In [1]: import numpy as np

In [2]: from numpy import linalg as LA

In [3]: np.set_printoptions(precision=3, suppress=True, linewidth=200)

In [4]: m1 = np.loadtxt("sample13.csv", delimiter=",")

In [5]: print(m1)
[[1.    0.2   0.04  0.008]
 [0.2   1.    0.2   0.04 ]
 [0.04  0.2   1.    0.2  ]
 [0.008 0.04  0.2   1.   ]]

In [6]: # symmetric, so the eigenvalues are real

In [7]: q = m1.astype(float).copy()

In [8]: for j in range(4):
   ...:     q[:, j] -= q[:, :j] @ (q[:, :j].T @ q[:, j])
   ...:     q[:, j] /= LA.norm(q[:, j])
   ...: 

In [9]: print(q.round(3) + 0)
[[ 0.98  -0.2    0.     0.   ]
 [ 0.196  0.96  -0.2    0.   ]
 [ 0.039  0.192  0.961 -0.196]
 [ 0.008  0.038  0.192  0.981]]

In [10]: print(np.round(q.T @ m1, 3) + 0)
[[1.021 0.4   0.119 0.031]
 [0.    0.96  0.384 0.114]
 [0.    0.    0.959 0.376]
 [0.    0.    0.    0.941]]

In [11]: other = np.array([[1, 1], [1, -1]])

In [12]: rng = np.random.default_rng(88856)

In [13]: feats = np.kron(other, np.kron(other, other))[rng.permutation(8)][:3]

In [14]: print(feats)
[[ 1  1 -1 -1 -1 -1  1  1]
 [ 1 -1 -1  1  1 -1 -1  1]
 [ 1 -1  1 -1  1 -1  1 -1]]

In [15]: x0 = np.array([-2, -1, 1, 1, -2, -1, -1, 1])

In [16]: a = np.maximum(feats @ x0, 0)

In [17]: print(a)
[0 0 0]

In [18]: print(feats.T @ a)
[0 0 0 0 0 0 0 0]

In [19]: print(np.maximum(feats @ x0, 0) - np.maximum(-feats @ x0, 0))
[-2  0 -4]

In [20]: C2 = feats.T @ feats

In [21]: print(np.round(LA.eigvalsh(C2)[::-1], 3) + 0)
[8. 8. 8. 0. 0. 0. 0. 0.]

In [22]: print(LA.svd(feats, compute_uv=False) ** 2)
[8. 8. 8.]

In [23]: print((feats @ feats.T).shape)
(3, 3)

In [24]: mat = np.load("mat.npy")

In [25]: print(mat)
[[4. 0. 0. 0.]
 [0. 4. 3. 3.]
 [0. 3. 4. 3.]
 [0. 3. 3. 4.]]

In [26]: theta = np.radians(36)

In [27]: r_ = np.eye(8)

In [28]: r_[2, 2] = r_[4, 4] = np.cos(theta)

In [29]: r_[2, 4], r_[4, 2] = -np.sin(theta), np.sin(theta)

In [30]: print(r_)
[[ 1.     0.     0.     0.     0.     0.     0.     0.   ]
 [ 0.     1.     0.     0.     0.     0.     0.     0.   ]
 [ 0.     0.     0.809  0.    -0.588  0.     0.     0.   ]
 [ 0.     0.     0.     1.     0.     0.     0.     0.   ]
 [ 0.     0.     0.588  0.     0.809  0.     0.     0.   ]
 [ 0.     0.     0.     0.     0.     1.     0.     0.   ]
 [ 0.     0.     0.     0.     0.     0.     1.     0.   ]
 [ 0.     0.     0.     0.     0.     0.     0.     1.   ]]

In [31]: other = feats @ r_.T

In [32]: print(round(float(LA.det(r_)), 3), round(float(np.trace(r_)), 3))
1.0 7.618

In [33]: print(LA.svd(feats, compute_uv=False), LA.svd(other, compute_uv=False))
[2.828 2.828 2.828] [2.828 2.828 2.828]

In [34]: print(np.abs(other - feats).max(axis=0))
[0.    0.    0.779 0.    0.779 0.    0.    0.   ]

In [35]: print(np.allclose(LA.norm(feats, axis=1), LA.norm(other, axis=1)))
True

In [36]: print(np.allclose(feats @ feats.T, other @ other.T))
True

In [37]: data = np.loadtxt("dump.csv", delimiter=",")

In [38]: print(data)
[[ 1.  0.  0.]
 [ 1.  1.  0.]
 [ 0. -5.  1.]]

In [39]: # triangular: eigenvalues sit on the diagonal

In [40]: print(data @ data)
[[  1.   0.   0.]
 [  2.   1.   0.]
 [ -5. -10.   1.]]

In [41]: print(np.sort(LA.eigvals(data)))
[1. 1. 1.]

In [42]: print(LA.matrix_rank(data - data[0, 0] * np.eye(3)))
2

In [43]: print([int(LA.matrix_rank(LA.matrix_power(data, p))) for p in range(1, 4)])
[3, 3, 3]

In [44]: def softmax(z):
    ...:     e = np.exp(z - z.max(axis=-1, keepdims=True))
    ...:     return e / e.sum(axis=-1, keepdims=True)
    ...: 

In [45]: print(softmax(data[2]))
[0.268 0.002 0.73 ]

In [46]: print(softmax(data[2] + -2))
[0.268 0.002 0.73 ]

In [47]: att = data @ data.T / np.sqrt(3)

In [48]: print(softmax(att).round(6).argmax(axis=1))
[0 1 2]

In [49]: print(np.round(softmax(att)[2] @ data, 3) + 0)
[ 0. -5.  1.]

In [50]: print(np.round(softmax(att + np.triu(np.full(att.shape, -np.inf), 1)), 3) + 0)
[[1.   0.   0.  ]
 [0.36 0.64 0.  ]
 [0.   0.   1.  ]]

In [51]: U, sv, Vh = LA.svd(data)

In [52]: print(np.argmax(sv[:-1] / (sv[1:] + 1e-6)) + 1)
2

In [53]: print(sv)
[5.196 1.407 0.137]

In [54]: other = U[:, :2] @ np.diag(sv[:2]) @ Vh[:2]

In [55]: print(LA.matrix_rank(other))
2

In [56]: print(LA.matrix_rank(data, rtol=0.05))
2

In [57]: print(round(np.abs(data - other).max(), 3))
0.094

In [58]: print(other)
[[ 0.991  0.019  0.094]
 [ 1.009  0.982 -0.093]
 [ 0.002 -5.004  0.982]]

In [59]: other = data + rng.integers(-2, 3, (3, 2)) @ rng.integers(-2, 3, (2, 3))

In [60]: print(other)
[[-3.  0. -4.]
 [-3.  0. -2.]
 [-4. -7.  1.]]

In [61]: print(LA.matrix_rank(other - data, tol=1e-8))
2

In [62]: X = np.loadtxt("data.csv", delimiter=",")

In [63]: print(X)
[[ 9.393  3.366 -0.661]
 [ 7.126 -4.746 -5.166]
 [-3.986 -5.395  7.417]
 [-0.086 -6.76  -7.368]
 [-7.986 -5.798  1.612]
 [ 3.99  -5.615 -7.249]
 [ 7.45   3.424  5.725]
 [-0.379  4.904  8.707]
 [ 6.727 -6.509  3.519]
 [ 3.076  9.216 -2.366]
 [-7.954  5.902  1.376]
 [ 6.763 -0.045 -7.366]]

In [64]: Ac = X - X.mean(axis=0)

In [65]: U, sv, Vh = LA.svd(Ac, full_matrices=False)

In [66]: print((np.sign(U[:, 0]) == np.sign(U[0, 0])).astype(int))
[1 1 0 1 0 1 0 0 1 0 0 1]

In [67]: print(sv ** 2 / (sv ** 2).sum())
[0.454 0.349 0.197]

In [68]: print(np.abs(Vh[0]).argmax())
2

In [69]: print(LA.matrix_rank(Ac))
3

In [70]: print(np.round((sv ** 2).sum() ** 2 / (sv ** 4).sum(), 3))
2.727

In [71]: x0 = np.array([3, 3, 0])

In [72]: y = X @ x0

In [73]: c, lr = np.zeros(3), 1 / LA.norm(X, 2) ** 2

In [74]: for i in range(12):
    ...:     c -= lr * X.T @ (X @ c - y)
    ...:     if i % 2 == 0: print(i, round(LA.norm(X @ c - y), 3))
    ...: 
0 22.051
2 1.809
4 0.288
6 0.084
8 0.026
10 0.008

In [75]: print(round(float(LA.cond(X)), 3))
1.513

In [76]: W2 = X[[1, 8]].astype(float)

In [77]: for _ in range(3):
    ...:     z = LA.norm(X[:, None] - W2, axis=-1).argmin(axis=1)
    ...:     W2 = np.array([X[z == j].mean(axis=0) for j in range(2)])
    ...: 

In [78]: print(z)
[0 0 1 0 1 0 1 1 1 0 1 0]

In [79]: print(W2)
[[ 5.044 -0.764 -5.029]
 [-1.021 -0.579  4.726]]

In [80]: print(W2[1] - W2[0])
[-6.065  0.185  9.755]

In [81]: print(np.abs(W2[1] - W2[0]).argmax())
2

In [82]: print(np.bincount(z))
[6 6]

In [83]: u = np.array([-2, 0])

In [84]: print(np.array([np.convolve(row, u, "same") for row in W2]))
[[-10.087   1.528  10.059]
 [  2.043   1.157  -9.452]]

In [85]: A = np.load("arr.npy")

In [86]: print(A)
[[4 0 3 0]
 [0 0 2 0]
 [0 0 0 5]
 [0 0 0 2]]

In [87]: # rows and columns are dependent

In [88]: print([round(float(x), 3) for x in LA.svd(A, compute_uv=False)[:3]])
[5.385, 5.157, 1.551]

In [89]: print(LA.cond(A) > 100)
True

In [90]: print(np.round(LA.norm(A, 2) / LA.norm(A), 3))
0.707

In [91]: print([int(LA.matrix_rank(LA.matrix_power(A, p))) for p in range(1, 5)])
[3, 2, 2, 2]

In [92]: print(LA.matrix_power(A - np.diag(np.diag(A)), 4))
[[0 0 0 0]
 [0 0 0 0]
 [0 0 0 0]
 [0 0 0 0]]

In [93]: print(np.sort(LA.eigvals(A)))
[0. 0. 2. 4.]

In [94]: print(np.prod(np.diag(A)), np.round(LA.det(A), 3))
0 0.0

In [95]: print(A @ A)
[[16  0 12 15]
 [ 0  0  0 10]
 [ 0  0  0 10]
 [ 0  0  0  4]]

In [96]: W0 = np.load("m.npy")

In [97]: print(W0)
[[ 1.  3.  0.  0.]
 [ 3.  0.  3.  0.]
 [ 0.  3.  0.  3.]
 [ 0.  0.  3. -2.]]

In [98]: # equal to its transpose

In [99]: z = rng.permutation(4)

In [100]: print(z)
[1 3 0 2]

In [101]: other = W0[z][:, z]

In [102]: print(np.sort(np.abs(LA.eigvals(other))))
[1.676 2.334 4.863 5.205]

In [103]: print(np.round(LA.det(other), 3), round(LA.det(W0[z]), 3))
99.0 -99.0

In [104]: J = np.load("x.npy")

In [105]: print(J)
[[26  7  5]
 [ 7 22 14]
 [ 5 14 17]]

In [106]: # symmetric, so the eigenvalues are real

In [107]: vals, evecs = LA.eigh(J)

In [108]: print(LA.svd(J, compute_uv=False))
[39.27  20.475  5.255]

In [109]: print(np.round(evecs.T @ evecs, 3) + 0)
[[1. 0. 0.]
 [0. 1. 0.]
 [0. 0. 1.]]

In [110]: theta = np.radians(90)

In [111]: r_ = np.eye(3)

In [112]: r_[1, 1] = r_[0, 0] = np.cos(theta)

In [113]: r_[1, 0], r_[0, 1] = -np.sin(theta), np.sin(theta)

In [114]: print(r_.round(3) + 0)
[[ 0.  1.  0.]
 [-1.  0.  0.]
 [ 0.  0.  1.]]

In [115]: other = J @ r_.T

In [116]: print(np.abs(other - J).max(axis=0))
[19. 33.  0.]

In [117]: print(np.allclose(J @ J.T, other @ other.T))
True

In [118]: print(np.round(LA.det(r_), 3), np.round(np.trace(r_), 3))
1.0 1.0

In [119]: print(round(LA.norm(J, "nuc"), 3))
65.0

In [120]: print(LA.norm(J, axis=1))
[27.386 27.    22.583]

In [121]: print(np.round(LA.norm(J) ** 2 / LA.norm(J, 2) ** 2, 3))
1.29

In [122]: print(J[2] @ J[0])
313

In [123]: print(round(float(LA.norm(J, 1)), 3), round(LA.norm(J, np.inf), 3))
43.0 43.0

In [124]: print(LA.norm(J, axis=1).argmax())
0

In [125]: print(np.round(LA.norm(J[2] - J[0]), 3))
25.179

In [126]: x0 = np.ones(3)

In [127]: for _ in range(3):
     ...:     x0 = J @ x0
     ...:     x0 /= LA.norm(x0)
     ...:     print(round(x0 @ J @ x0, 3))
     ...: 
39.258
39.268
39.27

In [128]: print(x0)
[0.548 0.648 0.529]

In [129]: print(np.round(LA.eigvalsh(J)[-1], 3))
39.27

In [130]: q, evecs = LA.qr(J[:, :2])[0], LA.qr(J[:, 2:])[0]

In [131]: sv = LA.svd(q.T @ evecs, compute_uv=False)

In [132]: print(np.round(LA.norm(q @ q.T - evecs @ evecs.T, 2), 3))
1.0

In [133]: print(sv)
[0.953]
